In [1]: import numpy as np

In [2]: import numpy.linalg as la

In [3]: np.set_printoptions(suppress=True, linewidth=100)

In [4]: Q, _ = la.qr(np.array([[0.4, 1.5, -1.9, -0.2],
   ...:     [0.4, -1.8, 1.7, 1.5],
   ...:     [-1.9, 2.7, -0.2, -0.5],
   ...:     [-0.6, 0.2, 0.3, 0.4]]))

In [5]: vecs, _ = la.qr(np.array([[-1.4, -1.1, 0.8, -0.4, 1.6],
   ...:     [0.5, -0.4, 0.8, 0.1, 1.6],
   ...:     [-0.5, -0.1, 0.6, -0.2, 1.2],
   ...:     [0.6, 0.7, -1.2, -0.1, 0.7],
   ...:     [0.6, 0.4, 0.3, -1.7, -1.9]]))

In [6]: sig = 10 * 0.7 ** np.arange(4)

In [7]: M = Q[:, :4] * sig @ vecs[:4]

In [8]: M.round(2)
Out[8]: 
array([[ 4.04, -4.16,  1.04,  0.54, -2.33],
       [ 1.94,  3.17,  2.8 , -0.8 ,  3.11],
       [-6.51, -3.5 ,  2.42, -5.23, -0.69],
       [-2.5 ,  2.31,  0.18, -1.79, -3.05]])

In [9]: f, r1 = M[3], M[1]

In [10]: round(f @ r1, 2)
Out[10]: np.float64(-5.06)

In [11]: round(f @ f, 2)
Out[11]: np.float64(24.11)

In [12]: p = (f @ r1) / (f @ f) * f

In [13]: p.round(2)
Out[13]: array([ 0.52, -0.48, -0.04,  0.38,  0.64])

In [14]: np.round(r1 - p, 2)
Out[14]: array([ 1.41,  3.65,  2.83, -1.17,  2.47])

In [15]: round(float((r1 - p) @ f), 2)
Out[15]: 0.0

In [16]: out = np.array([[3, 3], [3, 3]])

In [17]: cent = np.kron(out, M)

In [18]: la.matrix_rank(cent)
Out[18]: np.int64(4)

In [19]: cent.shape
Out[19]: (8, 10)

In [20]: X = np.load("a.npy")

In [21]: X.round(2)
Out[21]: 
array([[ 0.37, -0.02, -0.19,  0.21,  0.17, -0.26,  0.18,  0.1 ,  0.09, -0.02],
       [-0.02,  0.25, -0.28, -0.09, -0.21, -0.06, -0.03, -0.2 ,  0.02,  0.11],
       [-0.19, -0.28,  0.52,  0.01,  0.19,  0.18, -0.01,  0.11, -0.2 ,  0.1 ],
       [ 0.21, -0.09,  0.01,  0.67,  0.25, -0.03, -0.26, -0.18,  0.06,  0.03],
       [ 0.17, -0.21,  0.19,  0.25,  0.27, -0.07,  0.08,  0.12, -0.05,  0.04],
       [-0.26, -0.06,  0.18, -0.03, -0.07,  0.27, -0.25, -0.02,  0.02, -0.14],
       [ 0.18, -0.03, -0.01, -0.26,  0.08, -0.25,  0.44,  0.21, -0.1 ,  0.14],
       [ 0.1 , -0.2 ,  0.11, -0.18,  0.12, -0.02,  0.21,  0.39,  0.09, -0.27],
       [ 0.09,  0.02, -0.2 ,  0.06, -0.05,  0.02, -0.1 ,  0.09,  0.24, -0.33],
       [-0.02,  0.11,  0.1 ,  0.03,  0.04, -0.14,  0.14, -0.27, -0.33,  0.58]])

In [22]: rk = la.matrix_rank(X)

In [23]: rk
Out[23]: np.int64(4)

In [24]: ns = la.svd(X)[2][rk:].T

In [25]: [int(la.matrix_rank(X[:i])) for i in range(1, len(X) + 1)]
Out[25]: [1, 2, 3, 4, 4, 4, 4, 4, 4, 4]

In [26]: [int(la.matrix_rank(np.delete(X, i, axis=0))) for i in range(10)]
Out[26]: [4, 4, 4, 4, 4, 4, 4, 4, 4, 4]

In [27]: ns.shape
Out[27]: (10, 6)

In [28]: x0 = np.array([1, 0, 4, 4, -4, 4, -4, 0, 2, 4])

In [29]: np.round(np.einsum("ij,j->i", X, x0), 2)
Out[29]: array([-1.91, -0.37,  1.93,  3.11,  0.27,  2.17, -3.6 , -2.51, -0.66,  0.86])

In [30]: la.norm(X @ x0) <= la.norm(X, 2) * la.norm(x0) + 1e-9
Out[30]: np.True_

In [31]: np.sign((X @ x0).round(6))
Out[31]: array([-1., -1.,  1.,  1.,  1.,  1., -1., -1., -1.,  1.])

In [32]: np.round(X @ np.eye(10)[5], 2)
Out[32]: array([-0.26, -0.06,  0.18, -0.03, -0.07,  0.27, -0.25, -0.02,  0.02, -0.14])

In [33]: (X @ x0).argmax()
Out[33]: np.int64(3)

In [34]: np.round((X * x0).sum(axis=1), 2)
Out[34]: array([-1.91, -0.37,  1.93,  3.11,  0.27,  2.17, -3.6 , -2.51, -0.66,  0.86])

In [35]: np.round(X @ (2 * x0), 2)
Out[35]: array([-3.82, -0.75,  3.86,  6.22,  0.53,  4.35, -7.21, -5.01, -1.32,  1.72])

In [36]: rng = np.random.default_rng(65)

In [37]: out = X + rng.integers(-2, 3, (10, 4)) @ rng.integers(-2, 3, (4, 10))

In [38]: out.round(2)
Out[38]: 
array([[ 0.37, -0.02,  5.81, -5.79,  4.17,  7.74,  4.18,  4.1 ,  8.09, -4.02],
       [-0.02, -4.75, -3.28,  2.91, -1.21,  1.94, -2.03,  1.8 ,  2.02,  2.11],
       [-0.19, -0.28, -5.48,  6.01, -3.81, -7.82, -4.01, -3.89, -8.2 ,  4.1 ],
       [ 1.21, -4.09, -0.99,  1.67,  3.25,  7.97,  0.74, -1.18,  8.06,  0.03],
       [-2.83, -2.21, -3.81,  4.25,  3.27,  5.93,  1.08,  0.12,  5.95, -3.96],
       [ 0.74, -4.06, -0.82,  0.97,  2.93,  8.27,  0.75, -1.02,  8.02, -0.14],
       [ 3.18, -4.03, -4.01,  3.74, -4.92, -6.25, -4.56, -1.79, -6.1 ,  8.14],
       [-1.9 ,  3.8 ,  5.11, -5.18,  0.12, -2.02,  2.21,  5.39, -1.91, -4.27],
       [ 0.09,  0.02, -3.2 ,  3.06, -2.05, -3.98, -2.1 , -1.91, -3.76,  1.67],
       [ 2.98, -4.89, -5.9 ,  6.03, -3.96, -4.14, -4.86, -4.27, -4.33,  8.58]])

In [39]: la.matrix_rank(out - X, tol=1e-8)
Out[39]: np.int64(4)

In [40]: z = rng.permutation(10)

In [41]: z
Out[41]: array([8, 1, 3, 2, 7, 4, 6, 0, 5, 9])

In [42]: out = X[z][:, z]

In [43]: np.round(np.sort(np.abs(la.eigvals(out))), 2) + 0
Out[43]: array([0., 0., 0., 0., 0., 0., 1., 1., 1., 1.])

In [44]: np.round(np.diag(out), 2)
Out[44]: array([0.24, 0.25, 0.67, 0.52, 0.39, 0.27, 0.44, 0.37, 0.27, 0.58])

In [45]: left, sig, vt = la.svd(X)

In [46]: vecs = vt[:(sig > 1e-8).sum()]

In [47]: x0 = X[8] + 5 * X[6] + rng.integers(2) * np.eye(10)[9]

In [48]: x0.round(2)
Out[48]: array([ 0.99, -0.12, -0.26, -1.25,  0.36, -1.23,  2.08,  1.16, -0.26,  0.39])

In [49]: np.round(vecs.T @ vecs, 2)
Out[49]: 
array([[ 0.37, -0.02, -0.19,  0.21,  0.17, -0.26,  0.18,  0.1 ,  0.09, -0.02],
       [-0.02,  0.25, -0.28, -0.09, -0.21, -0.06, -0.03, -0.2 ,  0.02,  0.11],
       [-0.19, -0.28,  0.52,  0.01,  0.19,  0.18, -0.01,  0.11, -0.2 ,  0.1 ],
       [ 0.21, -0.09,  0.01,  0.67,  0.25, -0.03, -0.26, -0.18,  0.06,  0.03],
       [ 0.17, -0.21,  0.19,  0.25,  0.27, -0.07,  0.08,  0.12, -0.05,  0.04],
       [-0.26, -0.06,  0.18, -0.03, -0.07,  0.27, -0.25, -0.02,  0.02, -0.14],
       [ 0.18, -0.03, -0.01, -0.26,  0.08, -0.25,  0.44,  0.21, -0.1 ,  0.14],
       [ 0.1 , -0.2 ,  0.11, -0.18,  0.12, -0.02,  0.21,  0.39,  0.09, -0.27],
       [ 0.09,  0.02, -0.2 ,  0.06, -0.05,  0.02, -0.1 ,  0.09,  0.24, -0.33],
       [-0.02,  0.11,  0.1 ,  0.03,  0.04, -0.14,  0.14, -0.27, -0.33,  0.58]])

In [50]: np.round(np.diag(vecs.T @ vecs), 2)
Out[50]: array([0.37, 0.25, 0.52, 0.67, 0.27, 0.27, 0.44, 0.39, 0.24, 0.58])

In [51]: np.round(la.norm(x0 - vecs.T @ vecs @ x0), 2)
Out[51]: np.float64(0.0)

In [52]: la.matrix_rank(np.vstack([X, x0]))
Out[52]: np.int64(4)
